$ ipython --no-banner

In [1]: import numpy as np

In [2]: from numpy import linalg as LA

In [3]: np.set_printoptions(precision=3, suppress=True, linewidth=200)

In [4]: rnd = lambda a: np.round(a, 3) + 0

In [5]: X = np.load("test6.npy")

In [6]: print(X)
[[ 0.52 -0.65 -0.13]
 [ 0.24 -0.3  -0.06]
 [-0.92  1.15  0.23]
 [ 1.56 -1.95 -0.39]]

In [7]: # null space of dimension 2

In [8]: def softmax(z):
   ...:     e = np.exp(z - z.max(axis=-1, keepdims=True))
   ...:     return e / e.sum(axis=-1, keepdims=True)
   ...: 

In [9]: print(rnd(softmax(10 * X[1])))
[0.948 0.004 0.047]

In [10]: print(rnd(softmax(X[1])))
[0.43  0.251 0.319]

In [11]: print(rnd(softmax(X[1] + -3)))
[0.43  0.251 0.319]

In [12]: att = X @ X.T / np.sqrt(3)

In [13]: print(rnd(softmax(att + np.triu(np.full(att.shape, -np.inf), 1))))
[[1.    0.    0.    0.   ]
 [0.525 0.475 0.    0.   ]
 [0.101 0.149 0.75  0.   ]
 [0.076 0.039 0.003 0.883]]

In [14]: print(softmax(att).round(6).argmax(axis=1))
[3 3 2 3]

In [15]: W1 = np.array([[0, 1, 4, 5], [5, 2, 4, 1], [2, 1, 3, 5]])

In [16]: c = np.array([0, -2, 1, 2])

In [17]: hid = np.maximum(X @ W1 + c, 0)

In [18]: print((hid > 0).astype(int))
[[0 0 1 1]
 [0 0 1 1]
 [1 0 1 0]
 [0 0 0 1]]

In [19]: print(rnd(hid))
[[0.   0.   0.09 3.3 ]
 [0.   0.   0.58 2.6 ]
 [6.21 0.   2.61 0.  ]
 [0.   0.   0.   5.9 ]]

In [20]: cent = np.array([[1, -3, -1], [-1, 0, 2], [-2, 3, -1], [0, 3, 0]])

In [21]: print(rnd(hid @ cent))
[[ -0.18  10.17  -0.09]
 [ -1.16   9.54  -0.58]
 [  0.99 -10.8   -8.82]
 [  0.    17.7    0.  ]]

In [22]: left, s, VT = LA.svd(hid)

In [23]: V = VT[:(s > 1e-8).sum()]

In [24]: rng = np.random.default_rng(46941)

In [25]: x = hid[0] + 2 * hid[2] + rng.integers(2) * np.eye(4)[1]

In [26]: print(rnd(x))
[12.42  1.    5.31  3.3 ]

In [27]: print(rnd(np.diag(V.T @ V)))
[1. 0. 1. 1.]

In [28]: print(rnd(V.T @ V))
[[1. 0. 0. 0.]
 [0. 0. 0. 0.]
 [0. 0. 1. 0.]
 [0. 0. 0. 1.]]

In [29]: ang = np.radians(180)

In [30]: r_ = np.eye(3)

In [31]: r_[1, 1] = r_[0, 0] = np.cos(ang)

In [32]: r_[1, 0], r_[0, 1] = -np.sin(ang), np.sin(ang)

In [33]: print(rnd(r_))
[[-1.  0.  0.]
 [ 0. -1.  0.]
 [ 0.  0.  1.]]

In [34]: M2 = X @ r_.T

In [35]: print(rnd(LA.det(r_)), np.trace(r_))
1.0 -1.0

In [36]: print(rnd(LA.svd(X, compute_uv=False)), rnd(LA.svd(M2, compute_uv=False)))
[3.077 0.    0.   ] [3.077 0.    0.   ]

In [37]: blk = np.stack([X, -3 * X, X[::-1]])

In [38]: print(rnd(LA.norm(blk, axis=(1, 2))))
[3.077 9.232 3.077]

In [39]: print((blk @ X.T).shape)
(3, 4, 4)

In [40]: print(rnd(blk.sum(axis=0)))
[[ 0.52 -0.65 -0.13]
 [-1.4   1.75  0.35]
 [ 2.08 -2.6  -0.52]
 [-2.6   3.25  0.65]]

In [41]: print(blk.shape)
(3, 4, 3)

In [42]: print(rnd(np.einsum("bij,cij->bc", blk, blk)))
[[  9.471 -28.413   3.1  ]
 [-28.413  85.239  -9.299]
 [  3.1    -9.299   9.471]]

In [43]: print(LA.matrix_rank(blk))
[1 1 1]
